$ ipython --no-banner

In [1]: import numpy as np

In [2]: np.set_printoptions(precision=2, suppress=True, linewidth=160)

In [3]: mat = np.load("out11.npy")

In [4]: mat
Out[4]: 
array([[ 0.25,  0.14,  0.35, -0.21],
       [ 0.14,  0.98, -0.06,  0.04],
       [ 0.35, -0.06,  0.83,  0.1 ],
       [-0.21,  0.04,  0.1 ,  0.94]])

In [5]: np.round(np.trace(np.linalg.pinv(mat) @ mat), 2)
Out[5]: np.float64(3.0)

In [6]: np.unique(mat.round(6), axis=0).shape
Out[6]: (4, 4)

In [7]: mat @ mat
Out[7]: 
array([[ 0.25,  0.14,  0.35, -0.21],
       [ 0.14,  0.98, -0.06,  0.04],
       [ 0.35, -0.06,  0.83,  0.1 ],
       [-0.21,  0.04,  0.1 ,  0.94]])

In [8]: round(float(np.linalg.det(mat)), 2)
Out[8]: 0.0

In [9]: np.allclose(mat @ mat.T, mat.T @ mat)
Out[9]: True

In [10]: np.trace(mat)
Out[10]: np.float64(3.0)

In [11]: X = np.array([[-3.86, -0.84, -1.58],
    ...:     [3.2, 2.19, -2.76],
    ...:     [1.96, 3.32, -2.66],
    ...:     [1.54, 0.75, -3.68],
    ...:     [3.04, 0.37, -2.4],
    ...:     [7.47, -5.28, -3.66],
    ...:     [8.17, -4.63, -2.97],
    ...:     [10.16, -3.26, -2.75],
    ...:     [2.8, 3.59, -4.53],
    ...:     [3.14, 1.34, -3.66],
    ...:     [7.92, -4.71, -1.38],
    ...:     [5.81, -5.84, -2.99],
    ...:     [1.74, 2.88, -2.51]])

In [12]: theta = np.radians(60)

In [13]: Rm = np.eye(3)

In [14]: Rm[0, 0] = Rm[1, 1] = np.cos(theta)

In [15]: Rm[0, 1], Rm[1, 0] = -np.sin(theta), np.sin(theta)

In [16]: Rm
Out[16]: 
array([[ 0.5 , -0.87,  0.  ],
       [ 0.87,  0.5 ,  0.  ],
       [ 0.  ,  0.  ,  1.  ]])

In [17]: other = X @ Rm.T

In [18]: np.allclose(X @ X.T, other @ other.T)
Out[18]: True

In [19]: A = np.loadtxt("sample1.csv", delimiter=",")

In [20]: A
Out[20]: 
array([[-0.06,  0.01, -0.09],
       [ 0.65, -0.65, -0.08],
       [-0.63,  0.44, -0.06],
       [-1.63,  1.61, -0.02],
       [ 1.93, -1.89,  0.18],
       [ 0.3 , -0.37, -0.09],
       [ 0.59, -0.51,  0.04],
       [-1.27,  1.41,  0.12],
       [-1.22,  0.92, -0.06],
       [-0.44,  0.55,  0.07],
       [ 0.03, -0.19, -0.11],
       [-0.8 ,  0.65, -0.02],
       [ 0.13, -0.12,  0.03],
       [ 1.  , -1.  ,  0.06],
       [ 0.91, -0.67, -0.06],
       [ 2.45, -2.31,  0.02],
       [ 0.39, -0.13, -0.04],
       [-0.36,  0.48,  0.11],
       [ 0.1 , -0.06, -0.06],
       [ 0.26, -0.33, -0.14],
       [ 0.52, -0.63, -0.03],
       [ 0.71, -0.68,  0.05],
       [ 0.04,  0.07,  0.04],
       [-0.98,  1.15, -0.1 ],
       [-1.95,  1.82, -0.02],
       [-0.22,  0.28, -0.08]])

In [21]: Uu, sv, Vh = np.linalg.svd(A)

In [22]: sv
Out[22]: array([6.98, 0.49, 0.36])

In [23]: other = Uu[:, :1] @ np.diag(sv[:1]) @ Vh[:1]

In [24]: round(float(np.abs(A - other).max()), 2)
Out[24]: 0.15

In [25]: round(np.linalg.norm(A - other, 2), 2), round(sv[1], 2)
Out[25]: (np.float64(0.49), np.float64(0.49))

In [26]: np.linalg.matrix_rank(A, rtol=0.05)
Out[26]: np.int64(3)

In [27]: np.linalg.matrix_rank(other)
Out[27]: np.int64(1)

In [28]: K = np.load("x.npy")

In [29]: K
Out[29]: 
array([[ 5.31, -1.92, -3.46, -4.6 ],
       [-1.23,  0.91,  2.02,  1.73],
       [ 4.64, -0.15, -1.42, -2.46]])

In [30]: u, r1 = K[0], K[2]

In [31]: round(u @ u, 2)
Out[31]: np.float64(65.01)

In [32]: p = (u @ r1) / (u @ u) * u

In [33]: p
Out[33]: array([ 3.36, -1.22, -2.19, -2.91])

In [34]: np.linalg.matrix_rank(np.outer(u, r1))
Out[34]: np.int64(1)

In [35]: W = np.array([[0, -2], [0, 1], [2, 1], [-2, -1]])

In [36]: b = np.array([1, 2])

In [37]: act = np.maximum(K @ W + b, 0)

In [38]: np.linalg.matrix_rank(act)
Out[38]: np.int64(2)

In [39]: act
Out[39]: 
array([[3.28, 0.  ],
       [1.58, 5.66],
       [3.08, 0.  ]])

In [40]: (act > 0).mean(axis=0)
Out[40]: array([1.  , 0.33])

In [41]: Z = np.array([[-2, 2], [3, 1]])

In [42]: W @ Z
Out[42]: 
array([[-6, -2],
       [ 3,  1],
       [-1,  5],
       [ 1, -5]])

In [43]: (act @ Z).round(6).argmax(axis=1)
Out[43]: array([1, 0, 1])

In [44]: G = act.T @ act

In [45]: (act @ act.T).shape
Out[45]: (3, 3)

In [46]: np.linalg.matrix_rank(G)
Out[46]: np.int64(2)

In [47]: E = np.array([[-0.55, 0.51, -0.7],
    ...:     [0.83, -0.97, 0.98],
    ...:     [-0.98, -0.8, -0.91],
    ...:     [-0.49, -0.89, 0.24],
    ...:     [-1.0, 0.23, -1.0],
    ...:     [0.96, 0.78, 0.86],
    ...:     [0.97, 0.11, 0.96],
    ...:     [0.72, 0.89, 0.09],
    ...:     [-0.99, 0.61, -1.0],
    ...:     [0.81, -0.9, 0.95],
    ...:     [-0.91, -0.43, -0.82],
    ...:     [0.99, 0.07, 0.98],
    ...:     [-0.34, 0.39, -0.49],
    ...:     [-0.94, -0.92, -0.65]])

In [48]: E
Out[48]: 
array([[-0.55,  0.51, -0.7 ],
       [ 0.83, -0.97,  0.98],
       [-0.98, -0.8 , -0.91],
       [-0.49, -0.89,  0.24],
       [-1.  ,  0.23, -1.  ],
       [ 0.96,  0.78,  0.86],
       [ 0.97,  0.11,  0.96],
       [ 0.72,  0.89,  0.09],
       [-0.99,  0.61, -1.  ],
       [ 0.81, -0.9 ,  0.95],
       [-0.91, -0.43, -0.82],
       [ 0.99,  0.07,  0.98],
       [-0.34,  0.39, -0.49],
       [-0.94, -0.92, -0.65]])

In [49]: Ac = A - A.mean(axis=0)

In [50]: evecs = np.linalg.svd(Ac)[2][:1]

In [51]: other = Ac - Ac @ evecs.T @ evecs

In [52]: other.std(axis=0)
Out[52]: array([0.06, 0.07, 0.08])

In [53]: np.cov(Ac @ evecs.T, rowvar=False)
Out[53]: array(1.95)

In [54]: round(np.linalg.norm(other) / np.linalg.norm(Ac), 2)
Out[54]: np.float64(0.09)

In [55]: (Ac @ evecs.T).std(axis=0)
Out[55]: array([1.37])

In [56]: np.round(np.diag(evecs.T @ evecs), 2) + 0
Out[56]: array([0.52, 0.48, 0.  ])

In [57]: np.linalg.norm(other, axis=1).round(6).argmax()
Out[57]: np.int64(7)
